$ python -q
>>> import numpy as np
>>> from numpy import linalg as LA
>>> np.set_printoptions(precision=2, suppress=True, linewidth=200)
>>> m1 = np.array([[0, 2, 0, 2, 5, 5, 0],
...     [2, 2, 0, 3, 3, 0, 5],
...     [3, 3, 4, 1, 0, 5, 2],
...     [2, 4, 0, 1, 3, 1, 3],
...     [3, 3, 0, 2, 2, 4, 3],
...     [5, 3, 2, 4, 1, 0, 4],
...     [3, 1, 3, 0, 4, 3, 2]])
>>> m1
array([[0, 2, 0, 2, 5, 5, 0],
       [2, 2, 0, 3, 3, 0, 5],
       [3, 3, 4, 1, 0, 5, 2],
       [2, 4, 0, 1, 3, 1, 3],
       [3, 3, 0, 2, 2, 4, 3],
       [5, 3, 2, 4, 1, 0, 4],
       [3, 1, 3, 0, 4, 3, 2]])
>>> other = LA.inv(m1)
>>> round(LA.slogdet(m1)[0], 2)
np.float64(-1.0)
>>> (np.abs(other) > 1e-9).astype(int)
array([[1, 1, 1, 1, 1, 1, 1],
       [1, 1, 1, 1, 1, 1, 1],
       [1, 1, 1, 1, 1, 1, 1],
       [1, 1, 1, 1, 1, 1, 1],
       [1, 1, 1, 1, 1, 1, 1],
       [1, 1, 1, 1, 1, 1, 1],
       [1, 1, 1, 1, 1, 1, 1]])
>>> LA.det(m1) * other
array([[ 1519.,  4009.,  3245.,   540., -4161., -2632., -2572.],
       [ -615.,  1743., -1419., -4914.,  2115.,  -474.,  2208.],
       [ -788., -1286., -3070.,  -108.,  5190.,  -442.,  -454.],
       [-2858., -1088.,  -406.,  2484.,  1680., -2746.,  2372.],
       [-1318.,    98.,  1612.,  -918.,  1344.,  -260., -1976.],
       [ -198.,  -360.,  -882.,  1890., -2862.,  1548.,   144.],
       [ 2144., -4612., -1454.,   810.,  -996.,  3046.,   -92.]])
>>> rng = np.random.default_rng(784722)
>>> idx = rng.permutation(7)
>>> idx
array([2, 5, 6, 3, 0, 4, 1])
>>> other = m1[idx][:, idx]
>>> np.sort(np.abs(LA.eigvals(other)))
array([ 2.39,  2.69,  2.69,  3.43,  3.91,  3.91, 16.06])
>>> np.diag(other)
array([4, 0, 2, 1, 0, 2, 2])
>>> np.round(LA.norm(m1), 2)
np.float64(19.57)
>>> m1.sum(axis=0)
array([18, 18,  9, 13, 18, 18, 19])
>>> m1 - m1[0]
array([[ 0,  0,  0,  0,  0,  0,  0],
       [ 2,  0,  0,  1, -2, -5,  5],
       [ 3,  1,  4, -1, -5,  0,  2],
       [ 2,  2,  0, -1, -2, -4,  3],
       [ 3,  1,  0,  0, -3, -1,  3],
       [ 5,  1,  2,  2, -4, -5,  4],
       [ 3, -1,  3, -2, -1, -2,  2]])
>>> LA.matrix_rank(m1)
np.int64(7)
